$ ipython --no-banner

In [1]: import numpy as np

In [2]: np.set_printoptions(precision=2, suppress=True, linewidth=100, sign=" ")

In [3]: J = np.array([[0.7, -1.2, 1.0, 0.3, -0.5, -0.8],
   ...:     [0.3, -0.4, 5.0, 1.4, -0.8, 0.3],
   ...:     [0.2, 1.2, 3.0, 0.6, 0.9, -0.1],
   ...:     [-0.5, -0.7, -11.0, -0.1, 1.7, 0.5],
   ...:     [0.7, -1.4, 10.0, 0.6, -0.6, -1.1],
   ...:     [-0.5, -0.5, 3.0, 0.4, 0.1, 0.3],
   ...:     [-1.8, -0.1, 9.0, 0.9, -0.1, 2.5]])

In [4]: W1 = np.array([[2, 1, 1, 1],
   ...:     [1, -2, 2, 1],
   ...:     [-2, 1, 1, -2],
   ...:     [-1, 1, -2, 1],
   ...:     [-2, 0, -1, -2],
   ...:     [2, -1, -1, 2]])

In [5]: beta = np.array([-4, 1, 2, -5])

In [6]: H = np.maximum(J @ W1 + beta, 0)

In [7]: np.linalg.matrix_rank(H)
Out[7]: np.int64(3)

In [8]: Z = np.array([[1, -3], [-3, 2], [1, 3], [-3, 2]])

In [9]: W1 @ Z
Out[9]: 
array([[-3,  1],
       [ 6,  1],
       [ 2,  7],
       [-9,  1],
       [ 3, -1],
       [-2, -7]])

In [10]: x0 = np.array([-2, -2, -2, 3, -1, -3])

In [11]: rhs = J @ x0

In [12]: np.round(np.linalg.pinv(J) @ J, 2) + 0
Out[12]: 
array([[ 1.,  0.,  0.,  0.,  0.,  0.],
       [ 0.,  1.,  0.,  0.,  0.,  0.],
       [ 0.,  0.,  1.,  0.,  0.,  0.],
       [ 0.,  0.,  0.,  1.,  0.,  0.],
       [ 0.,  0.,  0.,  0.,  1.,  0.],
       [ 0.,  0.,  0.,  0.,  0.,  1.]])

In [13]: np.linalg.solve(J.T @ J, J.T @ rhs)
Out[13]: array([-2., -2., -2.,  3., -1., -3.])

In [14]: rhs
Out[14]: array([  2.8,  -5.7,  -7.6,  20.9, -12.9,  -3.8, -18.9])

In [15]: rng = np.random.default_rng(886066)

In [16]: rhs = rhs + 0.02 * rng.normal(size=7)

In [17]: rhs
Out[17]: array([  2.79,  -5.71,  -7.6 ,  20.92, -12.87,  -3.79, -18.89])

In [18]: beta, *_ = np.linalg.lstsq(J, rhs)

In [19]: beta
Out[19]: array([-2.01, -2.01, -2.  ,  3.  , -0.98, -3.01])

In [20]: round(float(np.linalg.norm(rhs - J @ beta)), 2)
Out[20]: 0.02

In [21]: hat = J @ np.linalg.solve(J.T @ J, J.T)

In [22]: np.diag(hat)
Out[22]: array([ 0.36,  0.93,  0.94,  0.97,  0.85,  0.97,  0.98])

In [23]: hat @ J[:, 5]
Out[23]: array([-0.8,  0.3, -0.1,  0.5, -1.1,  0.3,  2.5])

In [24]: np.round(np.trace(hat), 2)
Out[24]: np.float64(6.0)

In [25]: np.allclose(hat @ hat, hat)
Out[25]: True

In [26]: x0 = np.array([-1, 2, 1, 1, 2, -3])

In [27]: np.einsum("ij,j->i", J, x0)
Out[27]: array([ -0.4,   2.8,   7.9, -10.1,   9.2,   2.2,   3.8])

In [28]: J @ x0
Out[28]: array([ -0.4,   2.8,   7.9, -10.1,   9.2,   2.2,   3.8])

In [29]: J @ np.ones(6)
Out[29]: array([ -0.5,   5.8,   5.8, -10.1,   8.2,   2.8,  10.4])

In [30]: data = np.loadtxt("out12.csv", delimiter=",")

In [31]: data
Out[31]: 
array([[ 0.6 ,  5.43,  0.3 , -1.8 , -0.1 ],
       [ 0.9 ,  2.72, -0.5 , -0.9 , -1.7 ],
       [-1.7 ,  2.1 , -1.3 , -0.7 ,  1.5 ],
       [ 0.5 ,  3.57,  1.6 , -1.2 ,  0.  ],
       [-0.1 ,  0.  , -1.3 ,  0.  ,  0.7 ],
       [ 0.3 ,  0.93, -2.8 , -0.3 , -0.7 ],
       [ 0.5 , -0.01,  1.4 ,  0.  , -1.9 ],
       [-1.1 ,  0.61,  0.3 , -0.2 , -0.1 ],
       [-0.3 ,  3.92,  0.  , -1.3 , -0.2 ],
       [-0.5 ,  0.28, -1.  , -0.1 , -0.7 ],
       [-1.1 ,  0.59, -0.5 , -0.2 ,  1.5 ],
       [ 0.1 , -1.17,  1.8 ,  0.4 , -0.1 ],
       [-0.7 , -0.9 ,  0.1 ,  0.3 ,  0.4 ],
       [-0.9 , -0.31,  0.6 ,  0.1 ,  0.1 ],
       [-2.1 ,  2.99, -0.3 , -1.  ,  1.  ],
       [-0.2 , -1.19,  0.7 ,  0.4 ,  0.6 ],
       [ 0.3 , -2.72, -0.7 ,  0.9 , -0.4 ],
       [-0.5 ,  2.43,  0.1 , -0.8 , -1.5 ],
       [-2.  , -3.9 ,  0.7 ,  1.3 , -1.5 ],
       [ 0.8 ,  0.  , -0.3 ,  0.  ,  0.6 ],
       [ 0.6 , -2.1 ,  0.8 ,  0.7 , -1.4 ],
       [-0.6 , -2.08, -2.1 ,  0.7 , -0.7 ],
       [ 2.1 , -4.16, -0.4 ,  1.4 ,  0.3 ],
       [ 2.1 ,  1.21,  0.3 , -0.4 , -0.1 ],
       [-0.4 ,  4.8 , -0.1 , -1.6 ,  1.4 ],
       [-0.9 , -2.72,  0.8 ,  0.9 , -0.4 ],
       [-0.1 ,  4.52,  1.2 , -1.5 ,  0.  ],
       [ 0.1 , -1.5 ,  1.  ,  0.5 , -1.1 ],
       [-0.5 ,  1.79, -0.7 , -0.6 , -2.2 ],
       [ 0.6 ,  1.22, -0.8 , -0.4 ,  0.1 ],
       [-0.9 , -4.48,  0.3 ,  1.5 ,  0.6 ],
       [ 0.2 ,  4.17, -1.7 , -1.4 , -0.7 ],
       [-0.8 , -0.59, -0.1 ,  0.2 , -0.8 ],
       [-0.3 ,  0.62, -0.5 , -0.2 , -0.5 ],
       [ 0.3 , -1.48,  1.  ,  0.5 , -0.2 ],
       [-0.6 ,  1.46, -0.2 , -0.5 ,  0.7 ]])

In [32]: np.linalg.matrix_rank(data, rtol=0.1)
Out[32]: np.int64(4)

In [33]: round(float(np.linalg.norm(data, 2) / np.linalg.norm(data)), 2)
Out[33]: 0.85

In [34]: round(np.log10(np.linalg.cond(data)))
Out[34]: 3

In [35]: A2 = np.c_[data[:, :4] @ np.array([[-3, 3, 3, -6], [5, -7, -3, 0], [6, -1, -5, 3], [5, -1, 0, 3]]), np.array([-1, -4, -1, 7, 8, -9, -6, 9, 0, -3, -8, 5, -9, 9, 5, 1, 6, -7, 3, 3, 9, -7, -3, -6, 4, 3, -5, 0, -9, -4, -5, 2, -8, -7, 1, -8])]

In [36]: A2.round(2) + 0
Out[36]: 
array([[ 18.15, -34.71, -15.99,  -8.1 ,  -1.  ],
       [  3.4 , -14.94,  -2.96,  -9.6 ,  -4.  ],
       [  4.3 , -17.8 ,  -4.9 ,   4.2 ,  -1.  ],
       [ 19.95, -23.89, -17.21,  -1.8 ,   7.  ],
       [ -7.5 ,   1.  ,   6.2 ,  -3.3 ,   8.  ],
       [-14.55,  -2.51,  12.11, -11.1 ,  -9.  ],
       [  6.85,   0.17,  -5.47,   1.2 ,  -6.  ],
       [  7.15,  -7.67,  -6.63,   6.9 ,   9.  ],
       [ 14.  , -27.04, -12.66,  -2.1 ,   0.  ],
       [ -3.6 ,  -2.36,   2.66,  -0.3 ,  -3.  ],
       [  2.25,  -6.73,  -2.57,   4.5 ,  -8.  ],
       [  6.65,   6.29,  -5.19,   6.  ,   5.  ],
       [ -0.3 ,   3.8 ,   0.1 ,   5.4 ,  -9.  ],
       [  5.25,  -1.23,  -4.77,   7.5 ,   9.  ],
       [ 14.45, -25.93, -13.77,   8.7 ,   5.  ],
       [  0.85,   6.63,  -0.53,   4.5 ,   1.  ],
       [-14.2 ,  19.74,  12.56,  -1.2 ,   6.  ],
       [ 10.25, -17.81,  -9.29,   0.9 ,  -7.  ],
       [ -2.8 ,  19.3 ,   2.2 ,  18.  ,   3.  ],
       [ -4.2 ,   2.7 ,   3.9 ,  -5.7 ,   3.  ],
       [ -4.  ,  15.  ,   4.1 ,   0.9 ,   9.  ],
       [-17.7 ,  14.16,  14.94,  -0.6 ,  -7.  ],
       [-22.5 ,  34.42,  20.78,  -9.6 ,  -3.  ],
       [ -0.45,  -2.07,   1.17, -12.9 ,  -6.  ],
       [ 16.6 , -33.1 , -15.1 ,  -2.7 ,   4.  ],
       [ -1.6 ,  14.64,   1.46,  10.5 ,   3.  ],
       [ 22.6 , -31.64, -19.86,  -0.3 ,  -5.  ],
       [  0.7 ,   9.3 ,  -0.2 ,   3.9 ,   0.  ],
       [  3.25, -12.73,  -3.37,  -0.9 ,  -9.  ],
       [ -2.5 ,  -5.54,   2.14,  -7.2 ,  -4.  ],
       [-10.4 ,  26.86,   9.24,  10.8 ,  -5.  ],
       [  3.05, -25.49,  -3.41, -10.5 ,   2.  ],
       [ -0.15,   1.63,  -0.13,   5.1 ,  -8.  ],
       [  0.  ,  -4.54,  -0.26,  -0.3 ,  -7.  ],
       [  0.2 ,   9.76,   0.34,   2.7 ,   1.  ],
       [  5.4 , -11.32,  -5.18,   1.5 ,  -8.  ]])

In [37]: np.round(np.linalg.norm(A2 - data @ np.linalg.lstsq(data, A2)[0], axis=0), 2) + 0
Out[37]: array([  0. ,   0. ,   0. ,   0. ,  31.3])

In [38]: np.round(np.linalg.lstsq(data, A2[:, 0])[0], 2) + 0
Out[38]: array([-3.,  5.,  6.,  5.,  0.])

In [39]: d = np.linalg.norm(data[:, None] - data[None], axis=-1)

In [40]: d.mean(axis=1).argmax()
Out[40]: np.int64(22)

In [41]: d.shape
Out[41]: (36, 36)

In [42]: (d + 1e9 * np.eye(36)).round(6).argmin(axis=1)
Out[42]: 
array([ 26,  17,  14,  26,  19,   9,  27,  13,  26,  33,  35,  34,  15,  12,   2,  12,  21,  28,
        25,   4,  27,  16,  16,  29,   8,  27,   3,  20,  17,  33,  25,   8,  13,   9,  11,  10])

In [43]: x0 = np.array([2, 2, 0, 5, 3])

In [44]: rhs = data @ x0

In [45]: np.round(np.linalg.solve(data.T @ data, data.T @ rhs), 2) + 0
Out[45]: array([ 2.,  2.,  0.,  5.,  3.])

In [46]: rhs = rhs + 0.05 * rng.normal(size=36)

In [47]: rhs
Out[47]: 
array([ 2.81, -2.33,  1.78,  2.18,  2.01, -1.15, -4.61, -2.2 ,  0.27, -3.01,  2.47, -0.44, -0.53,
       -1.67, -0.26,  1.03, -1.53, -4.61, -9.89,  3.41, -3.71, -3.91,  3.75,  4.41,  4.87, -4.  ,
        1.41, -3.56, -6.94,  1.97, -1.35, -0.35, -4.24, -1.88, -0.56,  1.25])

In [48]: beta, *_ = np.linalg.lstsq(data, rhs)

In [49]: np.round(np.linalg.norm(rhs - data @ beta), 2)
Out[49]: np.float64(0.35)

In [50]: beta.round()
Out[50]: array([ 2.,  2., -0.,  6.,  3.])

In [51]: gram = np.cov(data, rowvar=False)

In [52]: np.median(data, axis=0)
Out[52]: array([-0.25,  0.43, -0.05, -0.15, -0.1 ])

In [53]: np.argwhere(np.triu(np.abs(np.corrcoef(data.T)) > 0.8, 1))
Out[53]: array([[ 1,  3]])

In [54]: data.std(axis=0)
Out[54]: array([ 0.92,  2.54,  1.  ,  0.85,  0.92])

In [55]: np.argsort(-data.std(axis=0).round(6), kind="stable")
Out[55]: array([ 1,  2,  4,  0,  3])

In [56]: gram.shape
Out[56]: (5, 5)

In [57]: np.round(np.corrcoef(data[:, 1], data[:, 3])[0, 1], 2)
Out[57]: np.float64(-1.0)

In [58]: gram
Out[58]: 
array([[ 0.86,  0.07,  0.06, -0.02, -0.17],
       [ 0.07,  6.65, -0.29, -2.22,  0.3 ],
       [ 0.06, -0.29,  1.04,  0.1 , -0.08],
       [-0.02, -2.22,  0.1 ,  0.74, -0.1 ],
       [-0.17,  0.3 , -0.08, -0.1 ,  0.87]])

In [59]: np.corrcoef(data.T)
Out[59]: 
array([[ 1.  ,  0.03,  0.06, -0.02, -0.19],
       [ 0.03,  1.  , -0.11, -1.  ,  0.12],
       [ 0.06, -0.11,  1.  ,  0.11, -0.09],
       [-0.02, -1.  ,  0.11,  1.  , -0.12],
       [-0.19,  0.12, -0.09, -0.12,  1.  ]])

In [60]: feats = np.load("m.npy")

In [61]: feats
Out[61]: 
array([[ 0,  2,  3,  0,  0,  0,  0,  6,  0],
       [ 8,  0,  1,  0,  0,  0,  0,  0,  9],
       [ 0,  4,  0,  0,  0,  8,  0,  0,  0],
       [ 0,  0,  0,  2,  3,  3,  0,  0,  0],
       [ 0,  0,  0,  0,  6,  0,  3,  0,  0],
       [ 0,  0,  3,  0,  0,  0,  0,  0,  0]])

In [62]: left, sigma, VT = np.linalg.svd(feats, full_matrices=False)

In [63]: np.abs(left[:, 0]).round(6).argmax()
Out[63]: np.int64(1)

In [64]: np.cumsum(sigma ** 2) / np.sum(sigma ** 2)
Out[64]: array([ 0.42,  0.68,  0.83,  0.96,  0.98,  1.  ])

In [65]: np.round(np.abs(VT[0]), 2) + 0
Out[65]: array([ 0.66,  0.01,  0.1 ,  0.  ,  0.  ,  0.  ,  0.  ,  0.02,  0.74])

In [66]: np.round(left.T @ feats @ VT.T, 2) + 0
Out[66]: 
array([[ 12.09,   0.  ,   0.  ,   0.  ,   0.  ,   0.  ],
       [  0.  ,   9.53,   0.  ,   0.  ,   0.  ,   0.  ],
       [  0.  ,   0.  ,   7.27,   0.  ,   0.  ,   0.  ],
       [  0.  ,   0.  ,   0.  ,   6.95,   0.  ,   0.  ],
       [  0.  ,   0.  ,   0.  ,   0.  ,   2.68,   0.  ],
       [  0.  ,   0.  ,   0.  ,   0.  ,   0.  ,   2.38]])

In [67]: x0 = np.array([5, 3, 6, 3, 1, 6, 7, 1, 3])

In [68]: h1 = np.maximum(feats @ x0, 0)

In [69]: np.flatnonzero(h1 > 1e-9)
Out[69]: array([ 0,  1,  2,  3,  4,  5])

In [70]: np.maximum(feats @ x0, 0) - np.maximum(-feats @ x0, 0)
Out[70]: array([ 30,  73,  60,  27,  27,  18])

In [71]: feats * (h1 > 1e-9)[:, None]
Out[71]: 
array([[ 0,  2,  3,  0,  0,  0,  0,  6,  0],
       [ 8,  0,  1,  0,  0,  0,  0,  0,  9],
       [ 0,  4,  0,  0,  0,  8,  0,  0,  0],
       [ 0,  0,  0,  2,  3,  3,  0,  0,  0],
       [ 0,  0,  0,  0,  6,  0,  3,  0,  0],
       [ 0,  0,  3,  0,  0,  0,  0,  0,  0]])

In [72]: np.tanh(feats @ x0)
Out[72]: array([ 1.,  1.,  1.,  1.,  1.,  1.])

In [73]: h1
Out[73]: array([ 30,  73,  60,  27,  27,  18])

In [74]: theta = np.radians(120)

In [75]: R = np.eye(9)

In [76]: R[6, 6] = R[7, 7] = np.cos(theta)

In [77]: R[6, 7], R[7, 6] = -np.sin(theta), np.sin(theta)

In [78]: R
Out[78]: 
array([[ 1.  ,  0.  ,  0.  ,  0.  ,  0.  ,  0.  ,  0.  ,  0.  ,  0.  ],
       [ 0.  ,  1.  ,  0.  ,  0.  ,  0.  ,  0.  ,  0.  ,  0.  ,  0.  ],
       [ 0.  ,  0.  ,  1.  ,  0.  ,  0.  ,  0.  ,  0.  ,  0.  ,  0.  ],
       [ 0.  ,  0.  ,  0.  ,  1.  ,  0.  ,  0.  ,  0.  ,  0.  ,  0.  ],
       [ 0.  ,  0.  ,  0.  ,  0.  ,  1.  ,  0.  ,  0.  ,  0.  ,  0.  ],
       [ 0.  ,  0.  ,  0.  ,  0.  ,  0.  ,  1.  ,  0.  ,  0.  ,  0.  ],
       [ 0.  ,  0.  ,  0.  ,  0.  ,  0.  ,  0.  , -0.5 , -0.87,  0.  ],
       [ 0.  ,  0.  ,  0.  ,  0.  ,  0.  ,  0.  ,  0.87, -0.5 ,  0.  ],
       [ 0.  ,  0.  ,  0.  ,  0.  ,  0.  ,  0.  ,  0.  ,  0.  ,  1.  ]])

In [79]: A2 = feats @ R.T

In [80]: np.linalg.svd(feats, compute_uv=False), np.linalg.svd(A2, compute_uv=False)
Out[80]: 
(array([ 12.09,   9.53,   7.27,   6.95,   2.68,   2.38]),
 array([ 12.09,   9.53,   7.27,   6.95,   2.68,   2.38]))

In [81]: A2
Out[81]: 
array([[ 0. ,  2. ,  3. ,  0. ,  0. ,  0. , -5.2, -3. ,  0. ],
       [ 8. ,  0. ,  1. ,  0. ,  0. ,  0. ,  0. ,  0. ,  9. ],
       [ 0. ,  4. ,  0. ,  0. ,  0. ,  8. ,  0. ,  0. ,  0. ],
       [ 0. ,  0. ,  0. ,  2. ,  3. ,  3. ,  0. ,  0. ,  0. ],
       [ 0. ,  0. ,  0. ,  0. ,  6. ,  0. , -1.5,  2.6,  0. ],
       [ 0. ,  0. ,  3. ,  0. ,  0. ,  0. ,  0. ,  0. ,  0. ]])

In [82]: A2 = np.array([[5, -1, 2],
    ...:     [0, -4, 5],
    ...:     [4, 2, -2],
    ...:     [1, -3, 5],
    ...:     [-2, -5, 5],
    ...:     [2, -1, -2],
    ...:     [-4, 4, -5],
    ...:     [2, 5, -4],
    ...:     [-2, 2, -5]])

In [83]: A2.T @ feats.T
Out[83]: 
array([[ 24,  26,  16,   2, -24,  12],
       [ 28,  12, -24, -24, -18,   6],
       [-20, -31,   4,  19,  15,  -6]])

In [84]: feats @ A2
Out[84]: 
array([[ 24,  28, -20],
       [ 26,  12, -31],
       [ 16, -24,   4],
       [  2, -24,  19],
       [-24, -18,  15],
       [ 12,   6,  -6]])

In [85]: np.linalg.matrix_rank(feats @ A2)
Out[85]: np.int64(3)

In [86]: np.einsum("ik,kj->ij", feats, A2)
Out[86]: 
array([[ 24,  28, -20],
       [ 26,  12, -31],
       [ 16, -24,   4],
       [  2, -24,  19],
       [-24, -18,  15],
       [ 12,   6,  -6]])

In [87]: W1 = np.array([[0, -2],
    ...:     [2, -2],
    ...:     [-1, 1],
    ...:     [2, -1],
    ...:     [-1, 0],
    ...:     [1, 1],
    ...:     [-2, 2],
    ...:     [1, 1],
    ...:     [1, 1]])

In [88]: beta = np.array([2, 0])

In [89]: H = np.maximum(feats @ W1 + beta, 0)

In [90]: H
Out[90]: 
array([[  9,   5],
       [ 10,   0],
       [ 18,   0],
       [  6,   1],
       [  0,   6],
       [  0,   3]])

In [91]: (H > 0).astype(int)
Out[91]: 
array([[ 1,  1],
       [ 1,  0],
       [ 1,  0],
       [ 1,  1],
       [ 0,  1],
       [ 0,  1]])

In [92]: Z = np.array([[8, -9], [-9, -5]])

In [93]: H @ Z
Out[93]: 
array([[  27, -106],
       [  80,  -90],
       [ 144, -162],
       [  39,  -59],
       [ -54,  -30],
       [ -27,  -15]])
